In [1]: import numpy as np

In [2]: np.set_printoptions(precision=2, suppress=True, linewidth=100)

In [3]: m1 = np.loadtxt("mat.csv", delimiter=",")

In [4]: m1
Out[4]: 
array([[2., 2., 0., 0.],
       [0., 0., 1., 0.],
       [0., 0., 0., 1.],
       [0., 0., 0., 0.]])

In [5]: # rows and columns are dependent

In [6]: Uu, sv, Vt = np.linalg.svd(m1)

In [7]: vecs = Vt[:(sv > 1e-8).sum()]

In [8]: rng = np.random.default_rng(1300)

In [9]: x0 = m1[3] + 5 * m1[1] + rng.integers(2) * np.eye(4)[0]

In [10]: x0
Out[10]: array([1., 0., 5., 0.])

In [11]: print(np.linalg.matrix_rank(np.vstack([m1, x0])))
4

In [12]: np.allclose(vecs.T @ vecs @ x0, x0)
Out[12]: False

In [13]: def softmax(z):
    ...:     e = np.exp(z - z.max(axis=-1, keepdims=True))
    ...:     return e / e.sum(axis=-1, keepdims=True)
    ...: 

In [14]: softmax(m1[2])
Out[14]: array([0.17, 0.17, 0.17, 0.48])

In [15]: scores = m1 @ m1.T / np.sqrt(4)

In [16]: softmax(scores).round(6).argmax(axis=1)
Out[16]: array([0, 1, 2, 0])

In [17]: softmax(scores)[2] @ m1
Out[17]: array([0.43, 0.43, 0.22, 0.35])

In [18]: gram = m1.T @ m1

In [19]: gram
Out[19]: 
array([[4., 4., 0., 0.],
       [4., 4., 0., 0.],
       [0., 0., 1., 0.],
       [0., 0., 0., 1.]])

In [20]: np.allclose(gram, gram.T)
Out[20]: True

In [21]: np.linalg.matrix_rank(gram)
Out[21]: np.int64(3)

In [22]: Q, _ = np.linalg.qr(np.array([[-0.2, -0.9, -0.1, -0.1],
    ...:     [-0.8, 0.0, -1.6, 0.2],
    ...:     [0.2, 0.0, -0.6, -0.8],
    ...:     [1.2, 0.4, 0.0, -2.1]]))

In [23]: F = Q[:, :3]

In [24]: F
Out[24]: 
array([[-0.14,  0.96, -0.19],
       [-0.54, -0.28, -0.73],
       [ 0.14,  0.07, -0.49],
       [ 0.82, -0.04, -0.44]])

In [25]: F @ F.T
Out[25]: 
array([[ 0.97, -0.05,  0.14, -0.06],
       [-0.05,  0.9 ,  0.27, -0.12],
       [ 0.14,  0.27,  0.27,  0.32],
       [-0.06, -0.12,  0.32,  0.86]])

In [26]: np.round(F.T @ F, 2) + 0
Out[26]: 
array([[1., 0., 0.],
       [0., 1., 0.],
       [0., 0., 1.]])

In [27]: np.linalg.svd(F, compute_uv=False)
Out[27]: array([1., 1., 1.])

In [28]: np.linalg.pinv(F)
Out[28]: 
array([[-0.14, -0.54,  0.14,  0.82],
       [ 0.96, -0.28,  0.07, -0.04],
       [-0.19, -0.73, -0.49, -0.44]])

In [29]: Q, r_ = np.linalg.qr(F)

In [30]: Q @ r_
Out[30]: 
array([[-0.14,  0.96, -0.19],
       [-0.54, -0.28, -0.73],
       [ 0.14,  0.07, -0.49],
       [ 0.82, -0.04, -0.44]])

In [31]: round(abs(r_[0, 0]), 2), round(float(np.linalg.norm(F[:, 0])), 2)
Out[31]: (np.float64(1.0), 1.0)

In [32]: np.abs(np.diag(r_))
Out[32]: array([1., 1., 1.])

In [33]: np.round(Q.T @ Q, 2) + 0
Out[33]: 
array([[1., 0., 0.],
       [0., 1., 0.],
       [0., 0., 1.]])

In [34]: Q.shape, r_.shape
Out[34]: ((4, 3), (3, 3))

In [35]: other = np.c_[F[:, :1] @ np.array([[3]]), np.array([2, 1, 0, 0])]

In [36]: other
Out[36]: 
array([[-0.41,  2.  ],
       [-1.63,  1.  ],
       [ 0.41,  0.  ],
       [ 2.45,  0.  ]])

In [37]: np.linalg.norm(np.linalg.qr(F)[0].T @ other, axis=0) ** 2 / ((other ** 2).sum(axis=0) + 1e-12)
Out[37]: array([1.  , 0.92])

In [38]: np.round(np.linalg.norm(other - F @ np.linalg.lstsq(F, other)[0], axis=0), 2) + 0
Out[38]: array([0.  , 0.65])

In [39]: np.round(np.linalg.lstsq(F, other[:, 0])[0], 2) + 0
Out[39]: array([3., 0., 0.])

In [40]: Uu, sv, Vt = np.linalg.svd(other, full_matrices=False)

In [41]: round(np.sqrt((sv ** 2).sum()), 2), round(np.linalg.norm(other), 2)
Out[41]: (np.float64(3.74), np.float64(3.74))

In [42]: np.cumsum(sv ** 2) / np.sum(sv ** 2)
Out[42]: array([0.73, 1.  ])

In [43]: np.round(Vt @ Vt.T, 2) + 0
Out[43]: 
array([[1., 0.],
       [0., 1.]])

In [44]: np.allclose(Uu * sv @ Vt, other)
Out[44]: True

In [45]: print(np.abs(Uu[:, 0]).round(6).argmax())
3

In [46]: Uu.shape, sv.shape, Vt.shape
Out[46]: ((4, 2), (2,), (2, 2))

In [47]: sv / sv[0]
Out[47]: array([1.  , 0.61])

In [48]: A = np.load("layer0.npy")

In [49]: A
Out[49]: 
array([[ 0,  0, -1],
       [ 0,  0,  2],
       [ 0,  0,  0]])

In [50]: # column 2 is much longer than the rest

In [51]: print(round(np.linalg.norm(A, 2) / np.linalg.norm(A), 2))
1.0

In [52]: print([round(float(x), 2) for x in np.linalg.svd(A, compute_uv=False)[:3]])
[2.24, 0.0, 0.0]

In [53]: np.linalg.matrix_rank(A, rtol=0.1)
Out[53]: np.int64(1)

In [54]: np.linalg.cond(A) > 100
Out[54]: np.True_

In [55]: x0 = np.array([4, 3, 0])

In [56]: a = np.maximum(A @ x0, 0)

In [57]: print(np.maximum(A @ (3 * x0), 0))
[0 0 0]

In [58]: A.T @ a
Out[58]: array([0, 0, 0])

In [59]: a
Out[59]: array([0, 0, 0])

In [60]: np.maximum(A @ x0, 0) - np.maximum(-A @ x0, 0)
Out[60]: array([0, 0, 0])

In [61]: rk = np.linalg.matrix_rank(A)

In [62]: rk
Out[62]: np.int64(1)

In [63]: N = np.linalg.svd(A)[2][rk:].T

In [64]: np.allclose(A @ N, 0)
Out[64]: True

In [65]: Uu, sv, Vt = np.linalg.svd(A)

In [66]: print(sv)
[2.24 0.   0.  ]

In [67]: other = Uu[:, :1] @ np.diag(sv[:1]) @ Vt[:1]

In [68]: round(np.linalg.norm(A - other) / np.linalg.norm(A), 2)
Out[68]: np.float64(0.0)

In [69]: np.linalg.matrix_rank(A, rtol=0.05)
Out[69]: np.int64(1)

In [70]: np.linalg.matrix_rank(other)
Out[70]: np.int64(1)

In [71]: np.prod(np.diag(A)), round(np.linalg.det(A), 2)
Out[71]: (np.int64(0), np.float64(0.0))

In [72]: print(np.linalg.matrix_rank(A - A[0, 0] * np.eye(3)))
1

In [73]: X = np.array([[2, -3, 0, 0, 0, 0],
    ...:     [2, -3, 0, 0, 0, 0],
    ...:     [-3, -3, 0, 0, 0, 0],
    ...:     [0, 0, 2, -3, 0, 0],
    ...:     [0, 0, 2, -3, 0, 0],
    ...:     [0, 0, -3, -3, 0, 0],
    ...:     [0, 0, 0, 0, 2, -3],
    ...:     [0, 0, 0, 0, 2, -3],
    ...:     [0, 0, 0, 0, -3, -3]])

In [74]: X
Out[74]: 
array([[ 2, -3,  0,  0,  0,  0],
       [ 2, -3,  0,  0,  0,  0],
       [-3, -3,  0,  0,  0,  0],
       [ 0,  0,  2, -3,  0,  0],
       [ 0,  0,  2, -3,  0,  0],
       [ 0,  0, -3, -3,  0,  0],
       [ 0,  0,  0,  0,  2, -3],
       [ 0,  0,  0,  0,  2, -3],
       [ 0,  0,  0,  0, -3, -3]])

In [75]: print(softmax(X).sum(axis=1))
[1. 1. 1. 1. 1. 1. 1. 1. 1.]

In [76]: np.round(softmax(X[3]), 2) + 0
Out[76]: array([0.09, 0.09, 0.65, 0.  , 0.09, 0.09])

In [77]: np.round(softmax(X[3] + 5), 2) + 0
Out[77]: array([0.09, 0.09, 0.65, 0.  , 0.09, 0.09])

In [78]: np.round(softmax(10 * X[3]), 2) + 0
Out[78]: array([0., 0., 1., 0., 0., 0.])

In [79]: scores = X @ X.T / np.sqrt(6)

In [80]: np.round(softmax(scores), 2) + 0
Out[80]: 
array([[0.49, 0.49, 0.01, 0.  , 0.  , 0.  , 0.  , 0.  , 0.  ],
       [0.49, 0.49, 0.01, 0.  , 0.  , 0.  , 0.  , 0.  , 0.  ],
       [0.  , 0.  , 0.99, 0.  , 0.  , 0.  , 0.  , 0.  , 0.  ],
       [0.  , 0.  , 0.  , 0.49, 0.49, 0.01, 0.  , 0.  , 0.  ],
       [0.  , 0.  , 0.  , 0.49, 0.49, 0.01, 0.  , 0.  , 0.  ],
       [0.  , 0.  , 0.  , 0.  , 0.  , 0.99, 0.  , 0.  , 0.  ],
       [0.  , 0.  , 0.  , 0.  , 0.  , 0.  , 0.49, 0.49, 0.01],
       [0.  , 0.  , 0.  , 0.  , 0.  , 0.  , 0.49, 0.49, 0.01],
       [0.  , 0.  , 0.  , 0.  , 0.  , 0.  , 0.  , 0.  , 0.99]])

In [81]: np.round(softmax(scores)[3] @ X, 2) + 0
Out[81]: array([ 0.  , -0.02,  1.93, -2.96,  0.  , -0.02])

In [82]: print(softmax(scores).round(6).argmax(axis=1))
[0 0 2 3 3 5 6 6 8]

In [83]: np.round(softmax(scores + np.triu(np.full(scores.shape, -np.inf), 1)), 2) + 0
Out[83]: 
array([[1.  , 0.  , 0.  , 0.  , 0.  , 0.  , 0.  , 0.  , 0.  ],
       [0.5 , 0.5 , 0.  , 0.  , 0.  , 0.  , 0.  , 0.  , 0.  ],
       [0.  , 0.  , 1.  , 0.  , 0.  , 0.  , 0.  , 0.  , 0.  ],
       [0.  , 0.  , 0.  , 0.99, 0.  , 0.  , 0.  , 0.  , 0.  ],
       [0.  , 0.  , 0.  , 0.5 , 0.5 , 0.  , 0.  , 0.  , 0.  ],
       [0.  , 0.  , 0.  , 0.  , 0.  , 0.99, 0.  , 0.  , 0.  ],
       [0.  , 0.  , 0.  , 0.  , 0.  , 0.  , 0.97, 0.  , 0.  ],
       [0.  , 0.  , 0.  , 0.  , 0.  , 0.  , 0.49, 0.49, 0.  ],
       [0.  , 0.  , 0.  , 0.  , 0.  , 0.  , 0.  , 0.  , 0.99]])

In [84]: Q, vecs = np.linalg.qr(X[:, :5])[0], np.linalg.qr(X[:, 5:])[0]

In [85]: sv = np.linalg.svd(Q.T @ vecs, compute_uv=False)

In [86]: np.degrees(np.arccos(sv.clip(0, 1)))
Out[86]: array([81.95])

In [87]: (sv > 0.9).sum()
Out[87]: np.int64(0)

In [88]: ang = np.radians(29)

In [89]: r_ = np.eye(6)

In [90]: r_[3, 3] = r_[2, 2] = np.cos(ang)

In [91]: r_[3, 2], r_[2, 3] = -np.sin(ang), np.sin(ang)

In [92]: r_
Out[92]: 
array([[ 1.  ,  0.  ,  0.  ,  0.  ,  0.  ,  0.  ],
       [ 0.  ,  1.  ,  0.  ,  0.  ,  0.  ,  0.  ],
       [ 0.  ,  0.  ,  0.87,  0.48,  0.  ,  0.  ],
       [ 0.  ,  0.  , -0.48,  0.87,  0.  ,  0.  ],
       [ 0.  ,  0.  ,  0.  ,  0.  ,  1.  ,  0.  ],
       [ 0.  ,  0.  ,  0.  ,  0.  ,  0.  ,  1.  ]])

In [93]: other = X @ r_.T

In [94]: print(np.round(np.linalg.det(r_), 2), np.round(np.trace(r_), 2))
1.0 5.75

In [95]: print(np.linalg.svd(X, compute_uv=False), np.linalg.svd(other, compute_uv=False))
[5.28 5.28 5.28 4.02 4.02 4.02] [5.28 5.28 5.28 4.02 4.02 4.02]

In [96]: print(np.allclose(X @ X.T, other @ other.T))
True

In [97]: J = np.load("arr.npy")

In [98]: J
Out[98]: 
array([[ 1,  1,  1,  1,  1,  1,  1,  1],
       [ 1, -1,  1, -1,  1, -1,  1, -1],
       [ 1, -1, -1,  1,  1, -1, -1,  1],
       [ 1, -1,  1, -1, -1,  1, -1,  1]])

In [99]: print(J.reshape(-1, 2))
[[ 1  1]
 [ 1  1]
 [ 1  1]
 [ 1  1]
 [ 1 -1]
 [ 1 -1]
 [ 1 -1]
 [ 1 -1]
 [ 1 -1]
 [-1  1]
 [ 1 -1]
 [-1  1]
 [ 1 -1]
 [ 1 -1]
 [-1  1]
 [-1  1]]

In [100]: J.reshape(2, -1)
Out[100]: 
array([[ 1,  1,  1,  1,  1,  1,  1,  1,  1, -1,  1, -1,  1, -1,  1, -1],
       [ 1, -1, -1,  1,  1, -1, -1,  1,  1, -1,  1, -1, -1,  1, -1,  1]])

In [101]: T = J.reshape(4, 2, -1)

In [102]: np.einsum("ihd,ihd->ih", T, T)
Out[102]: 
array([[4, 4],
       [4, 4],
       [4, 4],
       [4, 4]])

In [103]: np.swapaxes(T, 1, 2)[1]
Out[103]: 
array([[ 1,  1],
       [-1, -1],
       [ 1,  1],
       [-1, -1]])

In [104]: T[:, 0]
Out[104]: 
array([[ 1,  1,  1,  1],
       [ 1, -1,  1, -1],
       [ 1, -1, -1,  1],
       [ 1, -1,  1, -1]])

In [105]: print(np.einsum("ihd,jhd->hij", T, T).shape)
(2, 4, 4)

In [106]: feats = np.load("case4.npy")

In [107]: print(feats)
[[ 12. -10.  -8.  15.]
 [  1.   7. -14.  15.]
 [ -2.   8. -12.  15.]
 [ -2.   8.  -6.   9.]]

In [108]: r0, v = feats[3], feats[0]

In [109]: r0 @ r0
Out[109]: np.float64(185.0)

In [110]: pr = (r0 @ v) / (r0 @ r0) * r0

In [111]: print(round(float(np.linalg.norm(r0 + v) ** 2 + np.linalg.norm(r0 - v) ** 2), 2))
1436.0

In [112]: print(round(float((v - pr) @ r0), 2))
-0.0

In [113]: v - pr
Out[113]: array([ 12.85, -13.42,  -5.44,  11.16])

In [114]: labels = rng.permutation(4)

In [115]: other = feats[:, labels] * rng.choice([-1, 1], 4)

In [116]: other
Out[116]: 
array([[ 10.,  12., -15.,   8.],
       [ -7.,   1., -15.,  14.],
       [ -8.,  -2., -15.,  12.],
       [ -8.,  -2.,  -9.,   6.]])

In [117]: Uu, _, Vt = np.linalg.svd(feats.T @ other)

In [118]: np.round(Uu @ Vt, 2) + 0
Out[118]: 
array([[ 0.,  1.,  0.,  0.],
       [-1.,  0.,  0.,  0.],
       [ 0.,  0.,  0., -1.],
       [ 0.,  0., -1.,  0.]])

In [119]: print(labels)
[1 0 3 2]

In [120]: np.round(np.linalg.lstsq(feats, other)[0], 2) + 0
Out[120]: 
array([[ 0.,  1.,  0.,  0.],
       [-1.,  0.,  0.,  0.],
       [ 0.,  0.,  0., -1.],
       [ 0.,  0., -1.,  0.]])

In [121]: r0 = np.array([2, -3, 0, 3])

In [122]: other = feats + np.outer(r0, np.eye(4)[3])

In [123]: np.linalg.matrix_rank(other - feats)
Out[123]: np.int64(1)

In [124]: other
Out[124]: 
array([[ 12., -10.,  -8.,  17.],
       [  1.,   7., -14.,  12.],
       [ -2.,   8., -12.,  15.],
       [ -2.,   8.,  -6.,  12.]])

In [125]: np.linalg.matrix_rank(np.linalg.inv(other) - np.linalg.inv(feats), tol=1e-8)
Out[125]: np.int64(1)

In [126]: mat = np.array([[0, 0, 0, 2], [0, 0, 0, 2], [-1, 0, 0, 5]])

In [127]: # columns 1 and 2 are equal

In [128]: Uu, sv, Vt = np.linalg.svd(mat)

In [129]: vecs = Vt[:(sv > 1e-8).sum()]

In [130]: x0 = mat[2] + 3 * mat[1] + rng.integers(2) * np.eye(4)[2]

In [131]: x0
Out[131]: array([-1.,  0.,  1., 11.])

In [132]: round(float(np.linalg.norm(x0 - vecs.T @ vecs @ x0)), 2)
Out[132]: 1.0

In [133]: Uu, sv, Vt = np.linalg.svd(mat)

In [134]: sv.round(2) + 0
Out[134]: array([5.81, 0.49, 0.  ])

In [135]: other = Uu[:, :2] @ np.diag(sv[:2]) @ Vt[:2]

In [136]: np.round(np.linalg.norm(mat - other, 2), 2), round(float(sv[2]), 2)
Out[136]: (np.float64(0.0), 0.0)

In [137]: print(np.linalg.matrix_rank(other))
2

In [138]: r0, v = mat[1], mat[2]

In [139]: r0 @ r0
Out[139]: np.int64(4)

In [140]: pr = (r0 @ v) / (r0 @ r0) * r0

In [141]: pr
Out[141]: array([0., 0., 0., 5.])

In [142]: np.outer(r0, v)
Out[142]: 
array([[ 0,  0,  0,  0],
       [ 0,  0,  0,  0],
       [ 0,  0,  0,  0],
       [-2,  0,  0, 10]])

In [143]: other = np.array([[1, 0], [-2, -2], [0, 1], [-2, -2]])

In [144]: print(np.einsum("ij->j", mat))
[-1  0  0  9]

In [145]: np.vstack([mat, other.T]).shape
Out[145]: (5, 4)
